$ python3 -q
>>> import numpy as np
>>> import numpy.linalg as la
>>> np.set_printoptions(precision=3, suppress=True, linewidth=140)
>>> tidy = lambda a: np.round(a, 3) + 0
>>> X = np.loadtxt("out7.csv", delimiter=",")
>>> tidy(X)
array([[-0.387,  0.18 ,  0.133, -0.084,  0.101,  0.153],
       [-0.532, -0.052, -0.021, -0.342,  0.453, -0.127],
       [-0.242, -0.187, -0.651,  0.078,  0.217,  0.314],
       [ 0.459,  0.143, -0.048, -0.06 ,  0.7  ,  0.349],
       [ 0.048, -0.551, -0.326, -0.37 , -0.345,  0.247],
       [ 0.169,  0.324,  0.119, -0.793, -0.173,  0.218],
       [-0.169, -0.416,  0.304, -0.249,  0.239, -0.373],
       [ 0.483, -0.271, -0.183, -0.141,  0.191, -0.498],
       [-0.073,  0.505, -0.556, -0.136, -0.074, -0.494]])
>>> # keeps lengths
>>> Q, R = la.qr(X)
>>> np.trace(Q @ Q.T)
np.float64(6.0)
>>> tidy(np.abs(np.diag(R)))
array([1., 1., 1., 1., 1., 1.])
>>> np.allclose(R.T @ R, X.T @ X)
True
>>> tidy(abs(R[0, 0])), tidy(la.norm(X[:, 0]))
(np.float64(1.0), np.float64(1.0))
>>> x0 = np.array([4, 4, 0, 4, 1, 0])
>>> y = X @ x0
>>> tidy(y)
array([-1.064, -3.251, -1.182,  2.87 , -3.838, -1.372, -3.096,  0.478,  1.113])
>>> tidy(la.pinv(X) @ X)
array([[1., 0., 0., 0., 0., 0.],
       [0., 1., 0., 0., 0., 0.],
       [0., 0., 1., 0., 0., 0.],
       [0., 0., 0., 1., 0., 0.],
       [0., 0., 0., 0., 1., 0.],
       [0., 0., 0., 0., 0., 1.]])
>>> rng = np.random.default_rng(23)
>>> y = y + 0.3 * rng.normal(size=9)
>>> tidy(y)
array([-0.898, -3.186, -1.2  ,  2.174, -3.709, -2.01 , -2.823,  0.66 ,  1.362])
>>> b, *_ = la.lstsq(X, y)
>>> tidy(la.norm(y - X @ b))
np.float64(0.267)
